$ python3 -q
>>> import numpy as np
>>> np.set_printoptions(precision=3, suppress=True, linewidth=120, legacy="1.25")
>>> def tidy(a):
...     return np.round(a, 3) + 0
... 
>>> J = np.loadtxt("dump.csv", delimiter=",")
>>> print(J)
[[0. 3. 0. 0. 0. 3. 2.]
 [0. 0. 2. 1. 2. 0. 2.]
 [0. 0. 0. 2. 1. 1. 3.]
 [0. 0. 0. 0. 0. 0. 1.]
 [0. 0. 0. 0. 0. 3. 3.]
 [0. 0. 0. 0. 0. 0. 1.]
 [0. 0. 0. 0. 0. 0. 0.]]
>>> def softmax(z):
...     e = np.exp(z - z.max(axis=-1, keepdims=True))
...     return e / e.sum(axis=-1, keepdims=True)
... 
>>> print(tidy(softmax(J[2])))
[0.028 0.028 0.028 0.206 0.076 0.076 0.559]
>>> att = J @ J.T / np.sqrt(7)
>>> print(tidy(softmax(att)[2] @ J))
[0.    0.194 0.189 1.343 0.813 1.421 2.808]
>>> M = np.load("case14.npy")
>>> print(M)
[[ 0. -1.  2.  1.]
 [ 0.  1.  0.  1.]
 [ 0. -1.  2.  1.]
 [ 0.  2. -2.  0.]]
>>> rng = np.random.default_rng(982229)
>>> idx = rng.permutation(4)
>>> print(idx)
[3 0 1 2]
>>> B = M[idx][:, idx]
>>> print(tidy(np.sort(np.abs(np.linalg.eigvals(B)))))
[0. 0. 1. 2.]
>>> print(B)
[[ 0.  0.  2. -2.]
 [ 1.  0. -1.  2.]
 [ 1.  0.  1.  0.]
 [ 1.  0. -1.  2.]]
>>> print(np.allclose(B, M))
False
>>> print(tidy(np.trace(np.linalg.pinv(B) @ B)))
2.0
>>> print(np.abs(np.diag(np.linalg.qr(B)[1])) > 1e-9)
[ True False  True False]
>>> print(np.allclose(B[:-1].T @ np.linalg.lstsq(B[:-1].T, B[-1])[0], B[-1]))
True
>>> K = np.loadtxt("x.csv", delimiter=",")
>>> print(tidy(K))
[[ 0.258 -1.079 -0.937  0.597 -0.426  0.241 -0.284 -0.22 ]
 [ 0.811 -0.139 -0.012 -0.794  0.228  0.505  0.165  2.053]
 [ 0.204 -0.349 -0.562  0.797  1.95  -0.694 -1.051 -0.125]
 [-0.729  0.69  -0.648  0.282 -0.256  0.344  0.742 -0.141]
 [ 0.953 -0.067  0.211 -0.151  0.649  0.862  0.575 -0.872]
 [-0.148  0.578 -0.51  -0.594  0.026  0.688 -1.698  0.225]
 [ 1.152  0.928  0.413  0.553 -0.461 -0.738 -0.803 -0.111]
 [ 0.172  0.428 -1.158  0.034  0.451 -0.253  0.708  0.964]
 [-0.339  0.271  0.65   1.243 -0.326  1.726 -0.128  0.959]]
>>> B = K / np.sqrt((K ** 2).mean(axis=1, keepdims=True))
>>> print(np.linalg.matrix_rank(B) == np.linalg.matrix_rank(K))
True
>>> print(np.linalg.matrix_rank(K - K.mean(axis=1, keepdims=True)))
7
>>> proj = K @ np.linalg.solve(K.T @ K, K.T)
>>> print(tidy(np.diag(proj)))
[0.991 0.836 0.959 0.569 0.999 0.99  0.985 0.695 0.976]
>>> print(tidy(np.linalg.eigvalsh(proj)))
[0. 1. 1. 1. 1. 1. 1. 1. 1.]
>>> feats = np.load("mat.npy")
>>> print(tidy(feats))
[[-1.685 -0.717  0.135 -0.781 -0.198 -0.596  0.059 -0.065 -0.301  0.939  0.381  0.725]
 [-0.717 -0.508  0.566  0.093  0.188  1.385 -0.857  1.574 -0.079  0.011 -0.126  0.374]
 [ 0.135  0.566 -0.94   0.332  0.264  0.092  0.225  0.069 -0.13   1.38   1.213  0.367]
 [-0.781  0.093  0.332 -1.381  0.601  0.307  0.264  0.212  1.386 -0.155 -0.369 -0.701]
 [-0.198  0.188  0.264  0.601 -1.103 -0.255  0.228  0.256 -0.567 -0.482 -0.876 -0.707]
 [-0.596  1.385  0.092  0.307 -0.255 -0.551 -0.553  0.207  0.906  0.202  1.086 -0.113]
 [ 0.059 -0.857  0.225  0.264  0.228 -0.553  0.035 -0.074 -0.501  1.253 -0.677 -0.083]
 [-0.065  1.574  0.069  0.212  0.256  0.207 -0.074 -0.065  0.     0.236 -0.245 -0.086]
 [-0.301 -0.079 -0.13   1.386 -0.567  0.906 -0.501  0.    -0.472  0.193  0.155 -0.063]
 [ 0.939  0.011  1.38  -0.155 -0.482  0.202  1.253  0.236  0.193  1.474  0.023 -0.106]
 [ 0.381 -0.126  1.213 -0.369 -0.876  1.086 -0.677 -0.245  0.155  0.023  1.059  0.068]
 [ 0.725  0.374  0.367 -0.701 -0.707 -0.113 -0.083 -0.086 -0.063 -0.106  0.068 -0.863]]
>>> rk = np.linalg.matrix_rank(feats)
>>> print(rk)
11
>>> ns = np.linalg.svd(feats)[2][rk:].T
>>> print([int(np.linalg.matrix_rank(np.delete(feats, i, axis=0))) for i in range(12)])
[11, 11, 11, 11, 11, 11, 11, 11, 11, 11, 11, 11]
>>> print([int(np.linalg.matrix_rank(feats[:, :j + 1])) for j in range(12)])
[1, 2, 3, 4, 5, 6, 7, 8, 9, 10, 11, 11]
>>> print(np.linalg.matrix_rank(feats, rtol=0.1))
11
>>> print(np.linalg.cond(feats) > 100)
True
>>> mat = np.array([[0, 4, 2, 3, 4],
...     [4, 3, 0, 1, 1],
...     [2, 3, 3, 4, 4],
...     [0, 3, 3, 2, 4],
...     [3, 3, 1, 2, 2],
...     [0, 4, 2, 3, 4],
...     [4, 1, 1, 4, 3],
...     [3, 5, 0, 5, 3],
...     [2, 5, 0, 3, 3]])
>>> print(mat)
[[0 4 2 3 4]
 [4 3 0 1 1]
 [2 3 3 4 4]
 [0 3 3 2 4]
 [3 3 1 2 2]
 [0 4 2 3 4]
 [4 1 1 4 3]
 [3 5 0 5 3]
 [2 5 0 3 3]]
>>> print(tidy(np.linalg.norm(mat, "nuc")))
31.344
>>> print(np.linalg.norm(mat, axis=1).argmax())
7
>>> print(tidy(np.linalg.norm(mat[3] - mat[8])))
4.359
>>> print(mat[3] @ mat[8])
33
>>> print(tidy(np.linalg.norm(mat, axis=1)))
[6.708 5.196 7.348 6.164 5.196 6.708 6.557 8.246 6.856]
>>> arr = np.array([[-1.0, -2.0, -2.0, -2.0, 0.0, 0.0],
...     [-2.0, -1.0, -2.0, -2.0, 0.0, 0.0],
...     [-2.0, -2.0, -1.0, -2.0, 0.0, 0.0],
...     [-2.0, -2.0, -2.0, -1.0, 0.0, 0.0],
...     [0.0, 0.0, 0.0, 0.0, -1.0, -2.0],
...     [0.0, 0.0, 0.0, 0.0, -2.0, -1.0]])
>>> print(arr)
[[-1. -2. -2. -2.  0.  0.]
 [-2. -1. -2. -2.  0.  0.]
 [-2. -2. -1. -2.  0.  0.]
 [-2. -2. -2. -1.  0.  0.]
 [ 0.  0.  0.  0. -1. -2.]
 [ 0.  0.  0.  0. -2. -1.]]
>>> print((arr + arr.T) / 2)
[[-1. -2. -2. -2.  0.  0.]
 [-2. -1. -2. -2.  0.  0.]
 [-2. -2. -1. -2.  0.  0.]
 [-2. -2. -2. -1.  0.  0.]
 [ 0.  0.  0.  0. -1. -2.]
 [ 0.  0.  0.  0. -2. -1.]]
>>> print(tidy(np.abs(np.linalg.eigvals(arr)).max()))
7.0
>>> print(np.allclose(arr @ arr.T, arr.T @ arr))
True
>>> print(tidy(np.linalg.det(arr)))
21.0
>>> X = np.load("arr.npy")
>>> print(tidy(X))
[[ 0.328  0.219 -0.255 -0.328]
 [ 0.219  0.146 -0.17  -0.219]
 [-0.255 -0.17   0.198  0.255]
 [-0.328 -0.219  0.255  0.328]]
>>> print(tidy(np.linalg.det(X)))
0.0
>>> print(tidy(np.linalg.matrix_power(X, 4)))
[[ 0.328  0.219 -0.255 -0.328]
 [ 0.219  0.146 -0.17  -0.219]
 [-0.255 -0.17   0.198  0.255]
 [-0.328 -0.219  0.255  0.328]]
>>> F = np.load("a.npy")
>>> print(F)
[[ 3. -1.  0.  0.  0.  0.  0.  0.  0.  0.  0.]
 [-1. -2. -1.  0.  0.  0.  0.  0.  0.  0.  0.]
 [ 0. -1.  2. -1.  0.  0.  0.  0.  0.  0.  0.]
 [ 0.  0. -1.  3. -1.  0.  0.  0.  0.  0.  0.]
 [ 0.  0.  0. -1. -1. -1.  0.  0.  0.  0.  0.]
 [ 0.  0.  0.  0. -1.  2. -1.  0.  0.  0.  0.]
 [ 0.  0.  0.  0.  0. -1. -3. -1.  0.  0.  0.]
 [ 0.  0.  0.  0.  0.  0. -1.  2. -1.  0.  0.]
 [ 0.  0.  0.  0.  0.  0.  0. -1.  3. -1.  0.]
 [ 0.  0.  0.  0.  0.  0.  0.  0. -1.  0. -1.]
 [ 0.  0.  0.  0.  0.  0.  0.  0.  0. -1.  2.]]
>>> u, v = F[9], F[8]
>>> print(u @ v)
-3.0
>>> p = (u @ v) / (u @ u) * u
>>> print(np.outer(u, v))
[[ 0.  0.  0.  0.  0.  0.  0. -0.  0. -0.  0.]
 [ 0.  0.  0.  0.  0.  0.  0. -0.  0. -0.  0.]
 [ 0.  0.  0.  0.  0.  0.  0. -0.  0. -0.  0.]
 [ 0.  0.  0.  0.  0.  0.  0. -0.  0. -0.  0.]
 [ 0.  0.  0.  0.  0.  0.  0. -0.  0. -0.  0.]
 [ 0.  0.  0.  0.  0.  0.  0. -0.  0. -0.  0.]
 [ 0.  0.  0.  0.  0.  0.  0. -0.  0. -0.  0.]
 [ 0.  0.  0.  0.  0.  0.  0. -0.  0. -0.  0.]
 [-0. -0. -0. -0. -0. -0. -0.  1. -3.  1. -0.]
 [ 0.  0.  0.  0.  0.  0.  0. -0.  0. -0.  0.]
 [-0. -0. -0. -0. -0. -0. -0.  1. -3.  1. -0.]]
>>> print(v - p)
[ 0.   0.   0.   0.   0.   0.   0.  -1.   1.5 -1.  -1.5]
>>> print((v - p) @ u)
0.0
>>> print(tidy(np.linalg.norm(u + v) ** 2 + np.linalg.norm(u - v) ** 2))
26.0
